% ipython --no-banner

In [1]: import numpy as np

In [2]: import numpy.linalg as la

In [3]: np.set_printoptions(precision=3, suppress=True, linewidth=200, sign=" ")

In [4]: def tidy(a):
   ...:     return np.round(a, 3) + 0
   ...: 

In [5]: feats = np.load("m.npy")

In [6]: feats
Out[6]: 
array([[ 2.813, -4.104, -1.346,  3.003,  4.215,  3.974,  4.55 ,  0.503,  2.356,  1.54 ,  1.38 ,  0.191, -0.127, -0.17 ],
       [-1.7  , -4.619,  0.397,  6.195,  2.49 , -0.287,  0.452,  2.095, -1.064,  0.149, -0.125, -3.62 ,  3.337,  0.974],
       [-1.665,  0.528, -2.126, -0.406,  1.246,  4.289, -6.005,  2.872, -2.645,  3.073, -0.836,  0.313,  2.305,  2.337],
       [ 2.202,  0.659,  1.946, -3.87 ,  3.599, -2.096, -0.479,  2.927, -2.685,  3.648, -0.706, -2.376,  4.188, -2.372],
       [-2.415,  0.643,  1.446, -0.105,  2.06 ,  5.12 ,  1.914, -0.319,  1.928, -4.828,  2.354, -0.735,  4.312, -2.392],
       [ 0.133, -2.054,  1.906,  2.041, -5.433,  0.564,  5.08 ,  0.586,  0.823, -1.49 , -2.271,  4.467,  1.927, -0.519],
       [ 2.557, -0.945, -3.522, -2.775, -0.013,  1.9  , -3.346,  5.562, -2.465,  1.99 ,  2.458,  0.   ,  1.255, -3.011],
       [-2.104, -4.871,  0.332,  1.59 , -3.853,  0.727, -3.209, -2.029,  3.86 , -0.755, -3.418, -1.166, -2.471,  2.191],
       [ 0.313, -2.416, -4.212, -2.036, -1.643,  0.345, -5.294, -0.028,  0.295,  3.812,  3.234, -3.435, -2.021,  0.608],
       [ 2.912,  1.311, -2.654, -3.163, -4.204, -0.14 , -0.616, -4.13 ,  1.861,  1.848, -2.81 , -0.173,  3.2  ,  3.546],
       [ 1.316, -2.527, -1.707, -1.57 ,  0.941,  2.971,  6.689, -1.515, -4.135,  1.065, -0.665, -2.427, -1.734, -1.479],
       [ 4.297, -3.992, -1.575,  3.608,  0.563,  0.949,  0.125,  2.065,  2.777,  0.456,  5.404, -1.516,  0.711,  2.165],
       [-5.206, -1.237, -1.013,  2.773,  0.416,  2.214,  2.365,  0.64 ,  2.441, -0.357, -3.894, -5.181, -0.078, -1.864],
       [-3.343, -1.423, -5.454,  2.227,  2.035,  1.623, -1.128, -0.735,  2.067,  2.987, -4.473, -1.694,  2.637,  0.69 ],
       [-2.077, -2.223,  1.464, -5.618, -3.964,  1.994,  2.608,  1.959, -1.628,  1.886, -2.707,  3.364, -0.272,  1.334],
       [-1.187, -0.106,  2.184,  4.612,  0.727, -6.61 , -1.918,  0.274, -1.155,  1.696, -3.544,  2.316, -0.291,  1.529],
       [-1.396, -0.107,  4.968,  1.703, -4.845, -2.128, -2.154, -1.489, -1.364, -2.524,  0.555,  3.459,  0.976,  3.76 ],
       [-0.497,  5.496,  0.074, -3.315, -4.174,  2.611,  0.07 ,  3.054,  2.785, -3.611, -0.751,  0.59 ,  1.792,  0.263],
       [ 3.575,  2.03 ,  2.862, -3.04 , -1.842,  0.002,  0.912,  4.866,  4.86 , -2.769,  1.468,  0.07 ,  1.824, -0.998],
       [-5.015, -1.695,  2.293,  1.943, -2.674,  2.014, -4.533, -2.094,  4.528, -0.925,  0.979,  1.982, -0.739,  0.007],
       [-1.477, -2.183,  0.619, -1.837,  1.082, -2.903,  0.848,  4.783,  3.57 ,  2.315,  3.036, -2.703, -2.036,  4.163],
       [ 0.91 ,  2.672, -3.114, -3.173,  0.287,  2.378, -0.376,  1.179,  4.718,  2.649,  5.052,  1.296,  0.669, -2.842],
       [ 6.96 ,  2.251,  0.539,  1.71 , -1.98 ,  1.155, -3.421,  0.677,  1.949,  2.474, -3.356,  1.858,  0.669,  0.884],
       [ 0.226,  0.366,  1.763,  4.937, -1.1  , -2.211, -2.196,  2.346, -4.264,  0.097, -2.552,  5.188,  0.457, -2.02 ],
       [-1.937, -2.634, -1.607,  3.038, -1.086,  5.575, -0.418, -2.813, -0.09 , -4.763,  2.652, -1.541, -1.944,  1.127],
       [-4.688, -1.457, -0.209, -1.936, -4.085, -2.723,  2.997, -4.249,  1.711,  0.154, -2.106,  0.435,  0.742,  3.584],
       [-4.009,  4.442, -0.012,  3.325,  0.47 ,  5.337,  0.798, -1.224,  0.771,  3.027, -0.344,  3.401, -0.82 , -0.436],
       [ 4.328,  3.831,  1.824, -2.644,  0.254,  1.745, -0.719,  1.668, -3.453,  0.81 , -0.657,  1.719, -5.146,  2.723],
       [ 2.336,  2.077,  0.809,  0.42 , -0.998,  2.671,  1.628,  3.805,  3.33 ,  3.035, -0.642, -2.063,  5.9  ,  2.086],
       [-5.234, -2.05 , -0.902, -1.261,  2.498, -0.997,  0.692,  3.247,  1.009,  3.985,  1.259,  3.904,  3.298, -1.774],
       [ 0.341,  2.043,  2.735, -0.96 , -0.919, -3.56 , -3.43 ,  0.491, -5.153, -2.879,  1.619,  0.216, -4.812, -1.062],
       [ 3.08 ,  1.973, -1.521,  3.289, -2.839, -1.467,  5.733, -0.668,  0.65 ,  0.183, -4.681, -1.068,  0.069, -2.54 ]])

In [7]: Y = np.c_[feats[:, :5] @ np.array([[-1, 0, 2, -1, 2],
   ...:     [1, 0, -3, 0, 2],
   ...:     [0, 0, -3, -2, -2],
   ...:     [-3, -3, 2, -3, 1],
   ...:     [0, 0, 3, 1, 0]]), np.array([1, 2, -1, -2, -2, -2, -1, 0, 0, -1, 0, 1, -2, 1, 1, -2, 0, 2, 0, -1, -1, 0, -2, 0, -2, 1, 1, 2, -2, -1, 1, 0])]

In [8]: print(tidy(Y))
[[-15.926  -9.009  40.627  -4.915   3.113   1.   ]
 [-21.504 -18.585  29.126 -15.189  -7.237   2.   ]
 [  3.411   1.218   4.39    8.381   1.572  -1.   ]
 [ 10.067  11.61   -0.354   9.115  -2.04   -2.   ]
 [  3.373   0.315  -5.127   1.898  -6.541  -2.   ]
 [ -8.31   -6.123 -11.507 -15.501  -5.613  -2.   ]
 [  4.823   8.325  12.926  12.799   7.493  -1.   ]
 [ -7.537  -4.77    1.03   -7.183 -13.024   0.   ]
 [  3.379   6.108  11.509  12.576   2.182   0.   ]
 [  7.888   9.489  -9.085   7.681  10.591  -1.   ]
 [  0.867   4.71   15.017   7.749  -0.578   0.   ]
 [-19.113 -10.824  34.2   -11.408   7.368   1.   ]
 [ -4.35   -8.319   3.132  -0.671  -8.087  -2.   ]
 [ -4.761  -6.681  24.504   9.605   3.603   1.   ]
 [ 16.708  16.854 -25.005  12.039 -17.146   1.   ]
 [-12.755 -13.836   2.797 -16.29   -2.342  -2.   ]
 [ -3.82   -5.109 -28.504 -18.494 -11.239   0.   ]
 [ 15.938   9.945 -36.856   6.12    6.535   2.   ]
 [  7.575   9.12  -19.132  -2.021   2.446   0.   ]
 [ -2.509  -5.829 -15.96   -8.074 -16.063  -1.   ]
 [  4.805   5.511   1.31    6.832 -10.395  -1.   ]
 [ 11.281   9.519  -2.339  15.124  10.219   0.   ]
 [ -9.839  -5.13    3.03  -15.148  19.054  -2.   ]
 [-14.671 -14.811   0.639 -19.663   2.595   0.   ]
 [ -9.811  -9.114  11.667  -5.049  -2.89   -2.   ]
 [  9.039   5.808 -20.505   6.829 -13.808   1.   ]
 [ -1.524  -9.975 -13.248  -5.472   4.215   1.   ]
 [  7.435   7.932 -12.835   0.21   10.026   2.   ]
 [ -1.519  -1.26   -6.14   -6.212   7.628  -2.   ]
 [  6.967   3.783   3.36   13.319 -14.025  -1.   ]
 [  4.582   2.88  -18.329  -3.85   -1.662   1.   ]
 [-10.974  -9.867   2.865 -12.744  16.437   0.   ]]

In [9]: print(tidy(la.norm(la.qr(feats)[0].T @ Y, axis=0) ** 2 / ((Y ** 2).sum(axis=0) + 1e-12)))
[ 1.     1.     1.     1.     1.     0.273]

In [10]: la.matrix_rank(Y)
Out[10]: np.int64(6)

In [11]: tidy(la.norm(Y - feats @ la.lstsq(feats, Y)[0], axis=0))
Out[11]: array([ 0.   ,  0.   ,  0.   ,  0.   ,  0.   ,  6.439])

In [12]: print(tidy(la.lstsq(feats, Y[:, 0])[0]))
[-1.  1.  0. -3.  0.  0.  0.  0.  0.  0.  0.  0.  0.  0.]
